$ python3 -q
>>> import numpy as np
>>> from numpy import linalg as LA
>>> np.set_printoptions(precision=2, suppress=True, linewidth=100, legacy="1.25")
>>> rng = np.random.default_rng(294287)
>>> lab = rng.integers(0, 2, 7)
>>> mat = (lab[:, None] == lab) * -1 + np.eye(7)
>>> mat
array([[ 0.,  0.,  0., -1., -1.,  0., -1.],
       [ 0.,  0., -1.,  0.,  0., -1.,  0.],
       [ 0., -1.,  0.,  0.,  0., -1.,  0.],
       [-1.,  0.,  0.,  0., -1.,  0., -1.],
       [-1.,  0.,  0., -1.,  0.,  0., -1.],
       [ 0., -1., -1.,  0.,  0.,  0.,  0.],
       [-1.,  0.,  0., -1., -1.,  0.,  0.]])
>>> [round(float(LA.det(mat[:i, :i])), 2) + 0 for i in range(1, 8)]
[0.0, 0.0, 0.0, 1.0, 2.0, 4.0, 6.0]
>>> np.all(LA.eigvalsh(mat) > 0)
False
>>> try:
...     LA.cholesky(mat)
... except LA.LinAlgError as e:
...     print("failed:", e)
... 
failed: Matrix is not positive definite
>>> lab = rng.permutation(7)
>>> lab
array([0, 6, 3, 5, 4, 2, 1])
>>> A2 = mat[lab][:, lab]
>>> np.trace(A2)
0.0
>>> A2
array([[ 0., -1., -1.,  0., -1.,  0.,  0.],
       [-1.,  0., -1.,  0., -1.,  0.,  0.],
       [-1., -1.,  0.,  0., -1.,  0.,  0.],
       [ 0.,  0.,  0.,  0.,  0., -1., -1.],
       [-1., -1., -1.,  0.,  0.,  0.,  0.],
       [ 0.,  0.,  0., -1.,  0.,  0., -1.],
       [ 0.,  0.,  0., -1.,  0., -1.,  0.]])
>>> M = np.load("layer7.npy")
>>> M
array([[ 4,  0,  0,  0],
       [-1,  3,  0,  0],
       [-5, -4, -1,  0],
       [-5, -4, -4, -3]])
>>> A2 = LA.inv(M)
>>> round(float(LA.det(M) * LA.det(A2)), 2)
1.0
>>> np.round(M @ A2, 2) + 0
array([[1., 0., 0., 0.],
       [0., 1., 0., 0.],
       [0., 0., 1., 0.],
       [0., 0., 0., 1.]])
>>> (np.abs(A2) > 1e-9).astype(int)
array([[1, 0, 0, 0],
       [1, 1, 0, 0],
       [1, 1, 1, 0],
       [1, 1, 1, 1]])
>>> np.allclose(A2, M.T)
False
>>> A = np.load("block12.npy")
>>> A
array([[ 1, -1, -1,  1,  1, -1, -1,  1],
       [ 1, -1,  1, -1,  1, -1,  1, -1],
       [ 1,  1, -1, -1,  1,  1, -1, -1],
       [ 1,  1, -1, -1, -1, -1,  1,  1]])
>>> vec = np.array([2, 1, 0, 0, 0, -2, 1, 2])
>>> (A * vec).sum(axis=1)
array([ 4,  2, -2,  8])
>>> A @ (2 * vec)
array([ 8,  4, -4, 16])
>>> A @ np.eye(8)[3]
array([ 1., -1., -1., -1.])
>>> (A @ vec).argmax()
3
>>> LA.norm(A @ vec) <= LA.norm(A, 2) * LA.norm(vec) + 1e-9
True
>>> np.einsum("ij,j->i", A, vec)
array([ 4,  2, -2,  8])
>>> A * vec
array([[ 2, -1,  0,  0,  0,  2, -1,  2],
       [ 2, -1,  0,  0,  0,  2,  1, -2],
       [ 2,  1,  0,  0,  0, -2, -1, -2],
       [ 2,  1,  0,  0,  0,  2,  1,  2]])
>>> E = np.loadtxt("x.csv", delimiter=",")
>>> E
array([[ 0.,  0.,  6.,  3.,  0.],
       [ 0.,  0., 10.,  1.,  4.],
       [ 0.,  0.,  4.,  0.,  0.],
       [ 0.,  1.,  8., 11., 10.],
       [ 0.,  0.,  3.,  0.,  0.],
       [ 0.,  3.,  2.,  0.,  0.],
       [ 1.,  5.,  7.,  4.,  9.],
       [ 0.,  0.,  7., 10.,  7.],
       [ 0.,  3.,  0.,  0.,  0.],
       [ 0.,  0.,  2.,  0.,  0.],
       [ 3.,  7.,  0.,  0.,  0.],
       [ 0.,  3.,  0.,  0.,  0.]])
>>> gram = np.cov(E, rowvar=False)
>>> gram.shape
(5, 5)
>>> np.argwhere(np.triu(np.abs(np.corrcoef(E.T)) > 0.8, 1))
array([[0, 1],
       [3, 4]])
>>> E.std(axis=0)
array([0.85, 2.27, 3.3 , 3.84, 3.77])
>>> A2 = np.array([[-2, -2, 2], [-1, 0, 1], [-1, 0, 0], [2, 2, 2], [0, 2, 1]])
>>> np.einsum("ij->j", E)
array([ 4., 22., 49., 29., 30.])
>>> LA.matrix_rank(np.vstack([E, A2.T]))
5
>>> A2 = E / np.sqrt((E ** 2).mean(axis=1, keepdims=True))
>>> LA.matrix_rank(E - E.mean(axis=1, keepdims=True))
4
>>> LA.matrix_rank(A2) == LA.matrix_rank(E)
True
>>> A2[6]
array([0.17, 0.85, 1.19, 0.68, 1.53])
>>> LA.norm(A2, axis=1)
array([2.24, 2.24, 2.24, 2.24, 2.24, 2.24, 2.24, 2.24, 2.24, 2.24, 2.24, 2.24])
>>> arr = np.load("m.npy")
>>> arr
array([[-0.71, -0.67,  0.19],
       [ 0.16, -0.41, -0.7 ],
       [-0.56,  0.44, -0.63],
       [ 0.4 , -0.44, -0.27]])
>>> vec = np.array([-5, 5, -8])
>>> rhs = arr @ vec
>>> b, lr = np.zeros(3), 1 / LA.norm(arr, 2) ** 2
>>> for i in range(12):
...     b -= lr * arr.T @ (arr @ b - rhs)
...     if i % 2 == 0: print(i, round(LA.norm(arr @ b - rhs), 2))
... 
0 0.0
2 0.0
4 0.0
6 0.0
8 0.0
10 0.0
>>> b
array([-5.,  5., -8.])
>>> A2 = np.c_[arr[:, :2] @ np.array([[-2, 2], [0, 0]]), np.array([-2, 2, 2, -1])]
>>> A2
array([[ 1.43, -1.43, -2.  ],
       [-0.32,  0.32,  2.  ],
       [ 1.11, -1.11,  2.  ],
       [-0.79,  0.79, -1.  ]])
>>> LA.matrix_rank(np.c_[arr, A2])
4
>>> np.round(LA.lstsq(arr, A2[:, 0])[0], 2) + 0
array([-2.,  0.,  0.])
>>> LA.matrix_rank(A2)
2
>>> m1 = np.load("sample18.npy")
>>> m1
array([[ 0.,  2.,  2.,  8., -3.,  3.],
       [ 5.,  6.,  1.,  0.,  3.,  3.],
       [ 2.,  9.,  1.,  1., -1.,  0.],
       [ 5.,  6.,  1.,  7., -1., -3.],
       [ 0.,  0.,  0.,  0.,  2.,  0.],
       [ 0.,  0.,  0.,  0.,  0., -3.]])
>>> A2 = np.array([[-2, -3], [-1, 7], [-1, -6], [-2, 1], [-5, -7], [-2, 3]])
>>> np.einsum("ij,ij->i", m1, m1)
array([ 90.,  80.,  88., 121.,   4.,   9.])
>>> A2.T @ m1.T
array([[-11., -38., -11., -20., -10.,   6.],
       [ 40.,   9.,  59.,  26., -14.,  -9.]])
>>> np.einsum("ik,kj->ji", m1, A2)
array([[-11., -38., -11., -20., -10.,   6.],
       [ 40.,   9.,  59.,  26., -14.,  -9.]])
>>> np.einsum("ik,kj->ij", m1, A2)
array([[-11.,  40.],
       [-38.,   9.],
       [-11.,  59.],
       [-20.,  26.],
       [-10., -14.],
       [  6.,  -9.]])
>>> LA.matrix_rank(m1 @ A2)
2
>>> np.count_nonzero(m1)
23
>>> np.diff(m1, axis=0)
array([[ 5.,  4., -1., -8.,  6.,  0.],
       [-3.,  3.,  0.,  1., -4., -3.],
       [ 3., -3.,  0.,  6.,  0., -3.],
       [-5., -6., -1., -7.,  3.,  3.],
       [ 0.,  0.,  0.,  0., -2., -3.]])
>>> m1.mean(axis=0)
array([2.  , 3.83, 0.83, 2.67, 0.  , 0.  ])
>>> m1[6]
Traceback (most recent call last):
  File "<python-input-69>", line 1, in <module>
    m1[6]
    ~~^^^
IndexError: index 6 is out of bounds for axis 0 with size 6
>>> np.abs(m1).max()
9.0
>>> m1[:, 6]
Traceback (most recent call last):
  File "<python-input-71>", line 1, in <module>
    m1[:, 6]
    ~~^^^^^^
IndexError: index 6 is out of bounds for axis 1 with size 6
>>> LA.svd(m1, compute_uv=False)
array([15.83,  9.11,  6.09,  4.34,  1.5 ,  0.44])
>>> W0 = np.load("case15.npy")
>>> W0
array([[ 3,  3,  3,  3],
       [ 3,  6,  6,  6],
       [ 3,  6,  9,  9],
       [ 3,  6,  9, 12]])
>>> np.einsum("ij,ji->", W0, W0)
630
>>> round(LA.eigvals(W0).sum().real, 2)
30.0
>>> def softmax(z):
...     e = np.exp(z - z.max(axis=-1, keepdims=True))
...     return e / e.sum(axis=-1, keepdims=True)
... 
>>> softmax(W0[1])
array([0.02, 0.33, 0.33, 0.33])
>>> np.round(softmax(10 * W0[1]), 2) + 0
array([0.  , 0.33, 0.33, 0.33])
>>> scores = W0 @ W0.T / np.sqrt(4)
>>> softmax(scores)[1] @ W0
array([ 3.,  6.,  9., 12.])
>>> u, r1 = A[0], A[2]
>>> u @ u
8
>>> u @ r1
0
>>> p = (u @ r1) / (u @ u) * u
>>> np.outer(u, r1)
array([[ 1,  1, -1, -1,  1,  1, -1, -1],
       [-1, -1,  1,  1, -1, -1,  1,  1],
       [-1, -1,  1,  1, -1, -1,  1,  1],
       [ 1,  1, -1, -1,  1,  1, -1, -1],
       [ 1,  1, -1, -1,  1,  1, -1, -1],
       [-1, -1,  1,  1, -1, -1,  1,  1],
       [-1, -1,  1,  1, -1, -1,  1,  1],
       [ 1,  1, -1, -1,  1,  1, -1, -1]])
>>> r1 - p
array([ 1.,  1., -1., -1.,  1.,  1., -1., -1.])
>>> F = np.array([[-0.3, -0.4, -0.8, 0.3, -0.3],
...     [2.7, -1.2, 2.0, -0.2, 0.8],
...     [1.6, 0.2, 1.9, 1.0, 0.4]])
>>> F[:, 2] *= 5
>>> F
array([[-0.3, -0.4, -4. ,  0.3, -0.3],
       [ 2.7, -1.2, 10. , -0.2,  0.8],
       [ 1.6,  0.2,  9.5,  1. ,  0.4]])
>>> t = np.radians(128)
>>> r_ = np.eye(5)
>>> r_[1, 1] = r_[4, 4] = np.cos(t)
>>> r_[1, 4], r_[4, 1] = -np.sin(t), np.sin(t)
>>> r_
array([[ 1.  ,  0.  ,  0.  ,  0.  ,  0.  ],
       [ 0.  , -0.62,  0.  ,  0.  , -0.79],
       [ 0.  ,  0.  ,  1.  ,  0.  ,  0.  ],
       [ 0.  ,  0.  ,  0.  ,  1.  ,  0.  ],
       [ 0.  ,  0.79,  0.  ,  0.  , -0.62]])
>>> A2 = F @ r_.T
>>> np.allclose(F @ F.T, A2 @ A2.T)
True
>>> A2
array([[-0.3 ,  0.48, -4.  ,  0.3 , -0.13],
       [ 2.7 ,  0.11, 10.  , -0.2 , -1.44],
       [ 1.6 , -0.44,  9.5 ,  1.  , -0.09]])
>>> np.abs(A2 - F).max(axis=0)
array([0.  , 1.31, 0.  , 0.  , 2.24])
>>> LA.svd(F, compute_uv=False), LA.svd(A2, compute_uv=False)
(array([14.72,  1.55,  0.8 ]), array([14.72,  1.55,  0.8 ]))
>>> np.round(LA.det(r_), 2), round(np.trace(r_), 2)
(1.0, 1.77)
